$ python -q
>>> import numpy as np
>>> np.set_printoptions(precision=3, suppress=True, linewidth=200)
>>> F = np.array([[2, 0, -2, 0], [0, 0, 0, 0], [1, 0, 0, 0], [-2, 0, 0, 0]])
>>> r = np.linalg.matrix_rank(F)
>>> r
np.int64(2)
>>> null = np.linalg.svd(F)[2][r:].T
>>> null @ null.T
array([[0., 0., 0., 0.],
       [0., 1., 0., 0.],
       [0., 0., 0., 0.],
       [0., 0., 0., 1.]])
>>> np.allclose(F @ null, 0)
True
>>> np.linalg.matrix_rank(F.T @ F), np.linalg.matrix_rank(F @ F.T)
(np.int64(2), np.int64(2))
>>> Uu, sv, Vh = np.linalg.svd(F)
>>> evecs = Vh[:(sv > 1e-8).sum()]
>>> rng = np.random.default_rng(913)
>>> x = F[0] + 5 * F[3] + rng.integers(2) * np.eye(4)[0]
>>> x
array([-8.,  0., -2.,  0.])
>>> np.allclose(evecs.T @ evecs @ x, x)
True
>>> np.diag(evecs.T @ evecs)
array([1., 0., 1., 0.])
>>> B = np.array([[2, 0, 1, 2, 1, 0],
...     [1, 1, 0, 0, 0, 2],
...     [1, 2, 1, 0, 1, 2],
...     [2, 0, 2, 0, 0, 1],
...     [0, 0, 2, 0, 2, 0],
...     [1, 0, 1, 2, 2, 0]])
>>> A = np.tril(B)
>>> A
array([[2, 0, 0, 0, 0, 0],
       [1, 1, 0, 0, 0, 0],
       [1, 2, 1, 0, 0, 0],
       [2, 0, 2, 0, 0, 0],
       [0, 0, 2, 0, 2, 0],
       [1, 0, 1, 2, 2, 0]])
>>> np.linalg.matrix_rank(A, rtol=0.1)
np.int64(5)
>>> round(np.linalg.norm(A, 2) / np.linalg.norm(A), 3)
np.float64(0.745)
>>> np.linalg.cond(A) > 100
np.True_
>>> r = np.linalg.matrix_rank(A)
>>> r
np.int64(5)
>>> null = np.linalg.svd(A)[2][r:].T
>>> [int(np.linalg.matrix_rank(A[:, :j + 1])) for j in range(6)]
[1, 2, 3, 4, 5, 5]
>>> np.allclose(A @ null, 0)
True
>>> null[:, 0] / null[np.abs(null[:, 0]).round(6).argmax(), 0]
array([0., 0., 0., 0., 0., 1.])
>>> np.linalg.matrix_rank(A.T @ A), np.linalg.matrix_rank(A @ A.T)
(np.int64(5), np.int64(5))
>>> [int(np.linalg.matrix_rank(np.delete(A, i, axis=0))) for i in range(6)]
[5, 5, 5, 5, 4, 4]
>>> x = np.array([-4, -2, 4, -1, -7, 5])
>>> np.einsum("ij,j->i", A, x)
array([ -8,  -6,  -4,   0,  -6, -16])
>>> A @ np.ones(6)
array([2., 2., 4., 4., 4., 6.])
>>> np.linalg.norm(A @ x) <= np.linalg.norm(A, 2) * np.linalg.norm(x) + 1e-9
np.True_
>>> (A * x).sum(axis=1)
array([ -8,  -6,  -4,   0,  -6, -16])
>>> A * x
array([[ -8,   0,   0,   0,   0,   0],
       [ -4,  -2,   0,   0,   0,   0],
       [ -4,  -4,   4,   0,   0,   0],
       [ -8,   0,   8,   0,   0,   0],
       [  0,   0,   8,   0, -14,   0],
       [ -4,   0,   4,  -2, -14,   0]])
>>> np.sign((A @ x).round(6))
array([-1, -1, -1,  0, -1, -1])
>>> (A @ x).argmax()
np.int64(3)
>>> labels = rng.permutation(6)
>>> labels
array([2, 3, 5, 1, 0, 4])
>>> B = A[labels][:, labels]
>>> np.sort(np.abs(np.linalg.eigvals(B)))
array([0., 0., 1., 1., 2., 2.])
>>> B
array([[1, 0, 0, 2, 1, 0],
       [2, 0, 0, 0, 2, 0],
       [1, 2, 0, 0, 1, 2],
       [0, 0, 0, 1, 1, 0],
       [0, 0, 0, 0, 2, 0],
       [2, 0, 0, 0, 0, 2]])
>>> round(float(np.linalg.det(B)), 3), np.round(np.linalg.det(A[labels]), 3)
(0.0, np.float64(0.0))
>>> arr = np.load("layer17.npy")
>>> arr
array([[-0.729,  0.459, -0.242,  0.254,  0.282, -0.566],
       [ 1.385,  1.456,  0.399,  0.692,  0.38 , -0.582],
       [-0.117, -0.384, -0.08 ,  0.357, -2.68 ,  0.596],
       [-0.743, -0.225,  0.629,  0.899,  0.203,  0.723]])
>>> np.round(arr[3] @ arr[0], 3)
np.float64(0.163)
>>> round(float(np.linalg.norm(arr, 2)), 3)
3.0
>>> np.linalg.norm(arr, axis=0)
array([1.736, 1.59 , 0.787, 1.216, 2.729, 1.24 ])
>>> round(float(np.linalg.norm(arr, 1)), 3), round(float(np.linalg.norm(arr, np.inf)), 3)
(3.545, 4.894)
>>> round(float(np.linalg.norm(arr[3] - arr[0])), 3)
1.819
>>> round(float(np.linalg.norm(arr) ** 2 / np.linalg.norm(arr, 2) ** 2), 3)
1.848
>>> G = arr.T @ arr
>>> np.diag(G)
array([3.015, 2.529, 0.62 , 1.479, 7.448, 1.537])
>>> np.linalg.matrix_rank(G)
np.int64(4)
>>> np.allclose(G, G.T)
True
>>> np.round(np.linalg.eigvalsh(G)[::-1], 3) + 0
array([8.998, 4.409, 2.161, 1.059, 0.   , 0.   ])
>>> B = arr + rng.integers(-2, 3, (4, 1)) @ rng.integers(-2, 3, (1, 6))
>>> B
array([[-4.729,  4.459,  1.758,  2.254,  0.282, -0.566],
       [-2.615,  5.456,  2.399,  2.692,  0.38 , -0.582],
       [ 1.883, -2.384, -1.08 , -0.643, -2.68 ,  0.596],
       [ 1.257, -2.225, -0.371, -0.101,  0.203,  0.723]])
>>> np.linalg.matrix_rank(B - arr, tol=1e-8)
np.int64(1)
>>> np.round(np.linalg.svd(B - arr, compute_uv=False), 3) + 0
array([10.,  0.,  0.,  0.])
>>> np.round(np.linalg.norm(B[2] - B[1]), 3)
np.float64(10.755)
>>> round(np.linalg.norm(B) ** 2 / np.linalg.norm(B, 2) ** 2, 3)
np.float64(1.089)
>>> round(np.linalg.norm(B, 2), 3)
np.float64(10.775)
>>> np.linalg.norm(B, axis=1)
array([7.129, 7.078, 4.283, 2.691])
>>> round(B[2] @ B[1], 3)
np.float64(-23.618)
>>> m1 = np.load("out14.npy")
>>> m1
array([[ 0.   ,  0.097,  0.995],
       [-0.866,  0.497, -0.049],
       [ 0.5  ,  0.862, -0.084]])
>>> B = m1 / np.linalg.norm(m1, axis=1, keepdims=True)
>>> G = B @ B.T
>>> G.round(3) + 0
array([[1., 0., 0.],
       [0., 1., 0.],
       [0., 0., 1.]])
>>> (np.abs(G) > 0.9).astype(int)
array([[1, 0, 0],
       [0, 1, 0],
       [0, 0, 1]])
>>> np.round(np.degrees(np.arccos(np.clip(G[0, 2], -1, 1))), 3)
np.float64(90.0)
>>> np.argwhere(np.triu(np.abs(G) > 0.95, 1))
array([], shape=(0, 2), dtype=int64)
>>> (G - 2 * np.eye(3)).round(6).argmax(axis=1)
array([1, 0, 0])
>>> labels = rng.permutation(3)
>>> labels
array([0, 2, 1])
>>> B = m1[labels][:, labels]
>>> round(float(np.trace(B)), 3)
0.413
>>> Uu, sv, Vh = np.linalg.svd(A)
>>> sv
array([4.591, 2.993, 2.   , 1.824, 0.798, 0.   ])
>>> B = Uu[:, :5] @ np.diag(sv[:5]) @ Vh[:5]
>>> round(float(np.abs(A - B).max()), 3)
0.0
>>> np.round(np.linalg.norm(A - B, 2), 3), sv[5]
(np.float64(0.0), np.float64(0.0))
>>> round(float(np.linalg.norm(A - B) / np.linalg.norm(A)), 3)
0.0
>>> np.linalg.matrix_rank(A, rtol=0.05)
np.int64(5)
>>> B.round(3) + 0
array([[2., 0., 0., 0., 0., 0.],
       [1., 1., 0., 0., 0., 0.],
       [1., 2., 1., 0., 0., 0.],
       [2., 0., 2., 0., 0., 0.],
       [0., 0., 2., 0., 2., 0.],
       [1., 0., 1., 2., 2., 0.]])
>>> mat = np.array([[-1, 1, -2, 2, 2, -2, -1],
...     [0, 1, -1, 0, -1, -1, -2],
...     [0, 0, -1, -2, -2, -1, -1],
...     [0, 0, 0, 1, -2, -1, 2],
...     [0, 0, 0, 0, -2, -2, 0],
...     [0, 0, 0, 0, 0, 2, -2],
...     [0, 0, 0, 0, 0, 0, 2]])
>>> np.unravel_index(np.abs(mat).argmax(), mat.shape)
(np.int64(0), np.int64(2))
>>> mat.shape
(7, 7)
>>> np.diff(mat, axis=0)
array([[ 1,  0,  1, -2, -3,  1, -1],
       [ 0, -1,  0, -2, -1,  0,  1],
       [ 0,  0,  1,  3,  0,  0,  3],
       [ 0,  0,  0, -1,  0, -1, -2],
       [ 0,  0,  0,  0,  2,  4, -2],
       [ 0,  0,  0,  0,  0, -2,  4]])
>>> B = mat[0, 0] * mat[1:] - np.outer(mat[1:, 0], mat[0])
>>> B
array([[ 0, -1,  1,  0,  1,  1,  2],
       [ 0,  0,  1,  2,  2,  1,  1],
       [ 0,  0,  0, -1,  2,  1, -2],
       [ 0,  0,  0,  0,  2,  2,  0],
       [ 0,  0,  0,  0,  0, -2,  2],
       [ 0,  0,  0,  0,  0,  0, -2]])
>>> mat[:, 0] / mat[0, 0]
array([ 1., -0., -0., -0., -0., -0., -0.])
>>> np.linalg.matrix_rank(B), np.linalg.matrix_rank(mat)
(np.int64(6), np.int64(7))
>>> f = np.array([0, 2, 0, 2, -1, 0, 0])
>>> B = mat + np.outer(f, np.eye(7)[0])
>>> round(float(np.linalg.det(B) / np.linalg.det(mat)), 3), np.round(1 + np.linalg.solve(mat, f)[0], 3)
(17.5, np.float64(17.5))
>>> B
array([[-1.,  1., -2.,  2.,  2., -2., -1.],
       [ 2.,  1., -1.,  0., -1., -1., -2.],
       [ 0.,  0., -1., -2., -2., -1., -1.],
       [ 2.,  0.,  0.,  1., -2., -1.,  2.],
       [-1.,  0.,  0.,  0., -2., -2.,  0.],
       [ 0.,  0.,  0.,  0.,  0.,  2., -2.],
       [ 0.,  0.,  0.,  0.,  0.,  0.,  2.]])
>>> np.linalg.matrix_rank(np.linalg.inv(B) - np.linalg.inv(mat), tol=1e-8)
np.int64(1)
>>> t = np.radians(60)
>>> r_ = np.eye(7)
>>> r_[0, 0] = r_[3, 3] = np.cos(t)
>>> r_[0, 3], r_[3, 0] = -np.sin(t), np.sin(t)
>>> r_
array([[ 0.5  ,  0.   ,  0.   , -0.866,  0.   ,  0.   ,  0.   ],
       [ 0.   ,  1.   ,  0.   ,  0.   ,  0.   ,  0.   ,  0.   ],
       [ 0.   ,  0.   ,  1.   ,  0.   ,  0.   ,  0.   ,  0.   ],
       [ 0.866,  0.   ,  0.   ,  0.5  ,  0.   ,  0.   ,  0.   ],
       [ 0.   ,  0.   ,  0.   ,  0.   ,  1.   ,  0.   ,  0.   ],
       [ 0.   ,  0.   ,  0.   ,  0.   ,  0.   ,  1.   ,  0.   ],
       [ 0.   ,  0.   ,  0.   ,  0.   ,  0.   ,  0.   ,  1.   ]])
>>> B = mat @ r_.T
>>> np.linalg.svd(mat, compute_uv=False), np.linalg.svd(B, compute_uv=False)
(array([4.783, 4.68 , 4.275, 1.833, 1.121, 0.568, 0.072]), array([4.783, 4.68 , 4.275, 1.833, 1.121, 0.568, 0.072]))
>>> round(np.linalg.det(r_), 3), np.trace(r_)
(np.float64(1.0), np.float64(6.0))
>>> np.abs(B - mat).max(axis=0)
array([1.732, 0.   , 0.   , 1.866, 0.   , 0.   , 0.   ])
>>> np.allclose(np.linalg.norm(mat, axis=1), np.linalg.norm(B, axis=1))
True
>>> np.allclose(mat @ mat.T, B @ B.T)
True
>>> E = np.load("case6.npy")
>>> E
array([[0.05, 2.  , 1.  , 0.  , 2.  , 1.  , 1.  ],
       [1.  , 0.05, 2.  , 2.  , 3.  , 0.  , 1.  ],
       [0.  , 2.  , 2.05, 3.  , 0.  , 0.  , 0.  ],
       [0.  , 3.  , 1.  , 1.05, 1.  , 0.  , 2.  ],
       [1.  , 1.  , 0.  , 1.  , 1.05, 2.  , 3.  ],
       [0.  , 2.  , 1.  , 1.  , 3.  , 2.05, 2.  ],
       [0.  , 2.  , 1.  , 0.  , 2.  , 1.  , 1.05]])
>>> Uu, sv, Vh = np.linalg.svd(E)
>>> sv
array([9.084, 3.843, 3.024, 2.483, 1.357, 0.522, 0.031])
>>> B = Uu[:, :6] @ np.diag(sv[:6]) @ Vh[:6]
>>> np.linalg.matrix_rank(E, rtol=0.05)
np.int64(6)
>>> np.round(np.abs(E - B).max(), 3)
np.float64(0.014)
>>> G = E.T @ E
>>> np.linalg.eigvalsh(G)[::-1]
array([82.519, 14.772,  9.147,  6.163,  1.842,  0.273,  0.001])
>>> (E @ E.T).shape
(7, 7)
>>> np.diag(G)
array([ 2.002, 26.003, 12.202, 16.102, 28.102, 10.202, 20.102])
>>> P = np.triu(np.array([[-1, -2, 2], [-3, 3, -1], [-2, -1, -2]]), 1) + np.eye(3)
>>> B = P @ m1 @ np.linalg.inv(P)
>>> np.linalg.matrix_rank(B)
np.int64(3)
>>> np.poly(B)
array([ 1.   , -0.413, -0.413,  1.   ])
>>> M = np.array([[0, 0, 0, 0, 0, 0, 0],
...     [0, -1, 0, 0, 0, 0, 0],
...     [0, 0, 3, 0, 0, 0, 0],
...     [0, 0, 0, -1, 0, 0, 0],
...     [0, 0, 0, 0, -1, 0, 0],
...     [0, 0, 0, 0, 0, 1, 0],
...     [0, 0, 0, 0, 0, 0, 1]])
>>> round(float(np.linalg.eigvalsh(M).min()), 3)
-1.0
>>> np.all(np.linalg.eigvalsh(M) > 0)
np.False_
>>> labels = rng.permutation(7)
>>> labels
array([3, 2, 1, 4, 5, 0, 6])
>>> B = M[labels][:, labels]
>>> np.sort(np.abs(np.linalg.eigvals(B)))
array([0., 1., 1., 1., 1., 1., 3.])
>>> round(float(np.linalg.det(B)), 3), np.round(np.linalg.det(M[labels]), 3)
(0.0, np.float64(0.0))
>>> B
array([[-1,  0,  0,  0,  0,  0,  0],
       [ 0,  3,  0,  0,  0,  0,  0],
       [ 0,  0, -1,  0,  0,  0,  0],
       [ 0,  0,  0, -1,  0,  0,  0],
       [ 0,  0,  0,  0,  1,  0,  0],
       [ 0,  0,  0,  0,  0,  0,  0],
       [ 0,  0,  0,  0,  0,  0,  1]])
>>> np.diag(B)
array([-1,  3, -1, -1,  1,  0,  1])
>>> np.trace(B)
np.int64(2)
>>> Uu, sv, Vh = np.linalg.svd(M)
>>> evecs = Vh[:(sv > 1e-8).sum()]
>>> x = M[1] + 5 * M[2] + rng.integers(2) * np.eye(7)[1]
>>> x
array([ 0.,  0., 15.,  0.,  0.,  0.,  0.])
>>> evecs.T @ evecs
array([[0., 0., 0., 0., 0., 0., 0.],
       [0., 1., 0., 0., 0., 0., 0.],
       [0., 0., 1., 0., 0., 0., 0.],
       [0., 0., 0., 1., 0., 0., 0.],
       [0., 0., 0., 0., 1., 0., 0.],
       [0., 0., 0., 0., 0., 1., 0.],
       [0., 0., 0., 0., 0., 0., 1.]])
>>> np.round(np.linalg.norm(x - evecs.T @ evecs @ x), 3)
np.float64(0.0)
>>> np.allclose(M[:-1].T @ np.linalg.lstsq(M[:-1].T, M[-1])[0], M[-1])
False
>>> np.unique(M.round(6), axis=0).shape
(7, 7)
>>> np.round(np.trace(np.linalg.pinv(M) @ M), 3)
np.float64(6.0)
>>> G = M.T @ M
>>> (M @ M.T).shape
(7, 7)
>>> np.linalg.eigvalsh(G)[::-1]
array([9., 1., 1., 1., 1., 1., 0.])
>>> G
array([[0, 0, 0, 0, 0, 0, 0],
       [0, 1, 0, 0, 0, 0, 0],
       [0, 0, 9, 0, 0, 0, 0],
       [0, 0, 0, 1, 0, 0, 0],
       [0, 0, 0, 0, 1, 0, 0],
       [0, 0, 0, 0, 0, 1, 0],
       [0, 0, 0, 0, 0, 0, 1]])
>>> data = np.loadtxt("test11.csv", delimiter=",")
>>> data
array([[1., 0., 0.],
       [0., 0., 1.],
       [0., 1., 0.]])
>>> O, evecs = np.linalg.qr(data[:, :1])[0], np.linalg.qr(data[:, 1:])[0]
>>> sv = np.linalg.svd(O.T @ evecs, compute_uv=False)
>>> round(float(np.linalg.norm(O @ O.T - evecs @ evecs.T, 2)), 3)
1.0
>>> np.linalg.matrix_power(data, 2)
array([[1., 0., 0.],
       [0., 1., 0.],
       [0., 0., 1.]])
>>> (data + data.T) / 2
array([[1., 0., 0.],
       [0., 0., 1.],
       [0., 1., 0.]])
>>> round(float(np.linalg.det(data)), 3)
-1.0
>>> np.allclose(data @ data.T, data.T @ data)
True
>>> np.sort(np.abs(np.linalg.eigvals(data)))
array([1., 1., 1.])
>>> Uu, sv, Vh = np.linalg.svd(data, full_matrices=False)
>>> Uu.T @ Uu
array([[1., 0., 0.],
       [0., 1., 0.],
       [0., 0., 1.]])
>>> Uu.T @ data @ Vh.T
array([[1., 0., 0.],
       [0., 1., 0.],
       [0., 0., 1.]])
>>> Uu.shape, sv.shape, Vh.shape
((3, 3), (3,), (3, 3))
>>> sv
array([1., 1., 1.])
>>> (sv > 1e-8).sum()
np.int64(3)
>>> np.allclose(Uu * sv @ Vh, data)
True
>>> Vh @ Vh.T
array([[1., 0., 0.],
       [0., 1., 0.],
       [0., 0., 1.]])
>>> np.round(np.sqrt((sv ** 2).sum()), 3), round(np.linalg.norm(data), 3)
(np.float64(1.732), np.float64(1.732))
